% ipython --no-banner

In [1]: import numpy as np

In [2]: np.set_printoptions(precision=3, suppress=True, linewidth=200, legacy="1.25")

In [3]: M = np.loadtxt("out16.csv", delimiter=",")

In [4]: print(M)
[[ 0.  0.  2.  0.  2.]
 [ 1.  2.  2.  2.  4.]
 [ 1.  2.  2.  2.  6.]
 [ 1.  2.  3.  2.  8.]
 [ 2.  3.  3.  3. 10.]
 [ 4.  4.  3.  3. 10.]
 [ 5.  4.  3.  4. 10.]
 [ 5.  5.  5.  5. 11.]
 [ 7.  5.  6.  6. 13.]
 [ 7.  6.  6.  6. 14.]
 [ 7.  7.  8.  6. 14.]
 [ 7.  8.  8.  6. 16.]
 [ 7.  8.  8.  7. 17.]
 [ 7.  8.  9.  7. 19.]
 [ 7. 10. 11.  7. 21.]
 [ 7. 12. 11.  7. 21.]
 [ 7. 12. 12.  9. 22.]
 [ 9. 14. 13. 11. 24.]
 [10. 14. 13. 13. 24.]
 [10. 15. 15. 15. 25.]
 [12. 17. 17. 15. 27.]
 [12. 18. 18. 16. 27.]
 [14. 18. 18. 18. 27.]
 [14. 19. 18. 20. 28.]
 [16. 19. 18. 20. 30.]
 [17. 19. 20. 20. 31.]
 [17. 21. 21. 21. 31.]
 [19. 21. 23. 21. 31.]
 [20. 23. 24. 22. 33.]
 [22. 25. 24. 23. 33.]
 [23. 27. 25. 23. 33.]]

In [5]: left, s, VT = np.linalg.svd(M)

In [6]: print(np.argmax(s[:-1] / (s[1:] + 1e-6)) + 1)
1

In [7]: Y = left[:, :1] @ np.diag(s[:1]) @ VT[:1]

In [8]: print(round(np.linalg.norm(M - Y, 2), 3), np.round(s[1], 3))
17.048 17.048

In [9]: print(np.linalg.matrix_rank(Y))
1

In [10]: print(round(float(np.linalg.norm(M - Y) / np.linalg.norm(M)), 3))
0.102

In [11]: Z = M[[2, 26]].astype(float)

In [12]: for _ in range(6):
    ...:     z = np.linalg.norm(M[:, None] - Z, axis=-1).argmin(axis=1)
    ...:     Z = np.array([M[z == j].mean(axis=0) for j in range(2)])
    ...: 

In [13]: print(z)
[0 0 0 0 0 0 0 0 0 0 0 0 0 0 0 0 0 1 1 1 1 1 1 1 1 1 1 1 1 1 1]

In [14]: print(np.abs(Z[1] - Z[0]).argmax())
4

In [15]: print(Z[1] - Z[0])
[10.534 13.521 13.071 13.605 16.034]

In [16]: Xs = (M - M.mean(axis=0)) / M.std(axis=0)

In [17]: print(Xs.std(axis=0))
[1. 1. 1. 1. 1.]

In [18]: b = np.linalg.lstsq(np.delete(Xs, 4, axis=1), Xs[:, 4])[0]

In [19]: print(b)
[-0.192  0.688  0.453  0.026]

In [20]: rng = np.random.default_rng(2343)

In [21]: z = rng.permutation(5)

In [22]: Y = M[:, z] * rng.choice([-1, 1], 5)

In [23]: print(Y)
[[  2.   0.   2.   0.  -0.]
 [  4.   1.   2.   2.  -2.]
 [  6.   1.   2.   2.  -2.]
 [  8.   1.   3.   2.  -2.]
 [ 10.   2.   3.   3.  -3.]
 [ 10.   4.   3.   4.  -3.]
 [ 10.   5.   3.   4.  -4.]
 [ 11.   5.   5.   5.  -5.]
 [ 13.   7.   6.   5.  -6.]
 [ 14.   7.   6.   6.  -6.]
 [ 14.   7.   8.   7.  -6.]
 [ 16.   7.   8.   8.  -6.]
 [ 17.   7.   8.   8.  -7.]
 [ 19.   7.   9.   8.  -7.]
 [ 21.   7.  11.  10.  -7.]
 [ 21.   7.  11.  12.  -7.]
 [ 22.   7.  12.  12.  -9.]
 [ 24.   9.  13.  14. -11.]
 [ 24.  10.  13.  14. -13.]
 [ 25.  10.  15.  15. -15.]
 [ 27.  12.  17.  17. -15.]
 [ 27.  12.  18.  18. -16.]
 [ 27.  14.  18.  18. -18.]
 [ 28.  14.  18.  19. -20.]
 [ 30.  16.  18.  19. -20.]
 [ 31.  17.  20.  19. -20.]
 [ 31.  17.  21.  21. -21.]
 [ 31.  19.  23.  21. -21.]
 [ 33.  20.  24.  23. -22.]
 [ 33.  22.  24.  25. -23.]
 [ 33.  23.  25.  27. -23.]]

In [24]: left, _, VT = np.linalg.svd(M.T @ Y)

In [25]: print(np.round(np.linalg.lstsq(M, Y)[0], 3) + 0)
[[ 0.  1.  0.  0.  0.]
 [ 0.  0.  0.  1.  0.]
 [ 0.  0.  1.  0.  0.]
 [ 0.  0.  0.  0. -1.]
 [ 1.  0.  0.  0.  0.]]

In [26]: K = np.loadtxt("a.csv", delimiter=",")

In [27]: print(K)
[[ 4. -3.  4.  2.]
 [-3.  0.  1.  4.]
 [ 4.  1. -2. -6.]
 [ 2.  4. -6. -4.]]

In [28]: th = np.radians(45)

In [29]: r_ = np.eye(4)

In [30]: r_[0, 0] = r_[2, 2] = np.cos(th)

In [31]: r_[0, 2], r_[2, 0] = -np.sin(th), np.sin(th)

In [32]: print(r_)
[[ 0.707  0.    -0.707  0.   ]
 [ 0.     1.     0.     0.   ]
 [ 0.707  0.     0.707  0.   ]
 [ 0.     0.     0.     1.   ]]

In [33]: Y = K @ r_.T

In [34]: print(np.allclose(K @ K.T, Y @ Y.T))
True

In [35]: print(np.allclose(np.linalg.norm(K, axis=1), np.linalg.norm(Y, axis=1)))
True

In [36]: print(Y.round(3) + 0)
[[ 0.    -3.     5.657  2.   ]
 [-2.828  0.    -1.414  4.   ]
 [ 4.243  1.     1.414 -6.   ]
 [ 5.657  4.    -2.828 -4.   ]]
